$ python3 -q
>>> import numpy as np
>>> from numpy import linalg as LA
>>> np.set_printoptions(precision=3, suppress=True, linewidth=160, sign=" ")
>>> tidy = lambda a: np.round(a, 3) + 0
>>> mat = np.loadtxt("a.csv", delimiter=",")
>>> mat
array([[-3.3,  1. , -0.3,  0.5],
       [ 1.5,  1.6, -0.7,  0. ],
       [ 3. ,  0.8, -0.8,  1.2]])
>>> mat[1] @ mat[2]
np.float64(6.34)
>>> LA.norm(mat, axis=1).argmax()
np.int64(0)
>>> tidy(LA.norm(mat, "nuc"))
np.float64(8.096)
>>> tidy(LA.norm(mat, 2))
np.float64(4.777)
>>> tidy(LA.norm(mat) ** 2 / LA.norm(mat, 2) ** 2)
np.float64(1.282)
>>> tidy(LA.norm(mat[1] - mat[2]))
np.float64(2.083)
>>> tidy(LA.norm(mat, 1)), tidy(LA.norm(mat, np.inf))
(np.float64(7.8), np.float64(5.8))
>>> F = np.load("layer17.npy")
>>> F
array([[ 0.,  0.],
       [ 0.,  3.]])
>>> # null space of dimension 1
>>> F @ F
array([[ 0.,  0.],
       [ 0.,  9.]])
>>> tidy(np.sort(LA.eigvals(F)))
array([ 0.,  3.])
>>> LA.matrix_rank(F - F[0, 0] * np.eye(2))
np.int64(1)
>>> np.prod(np.diag(F)), tidy(LA.det(F))
(np.float64(0.0), np.float64(0.0))
>>> K = np.array([[-0.28, -1.55, -1.11, -0.58],
...     [-1.12, 4.25, -1.59, 2.62],
...     [1.12, -3.15, 1.89, -2.1]])
>>> # looks like rank 2
>>> rank = LA.matrix_rank(K)
>>> rank
np.int64(2)
>>> N = LA.svd(K)[2][rank:].T
>>> LA.matrix_rank(K.T @ K), LA.matrix_rank(K @ K.T)
(np.int64(2), np.int64(2))
>>> [int(LA.matrix_rank(K[:i])) for i in range(1, len(K) + 1)]
[1, 2, 2]
>>> np.allclose(K @ N, 0)
True
>>> N.shape
(4, 2)
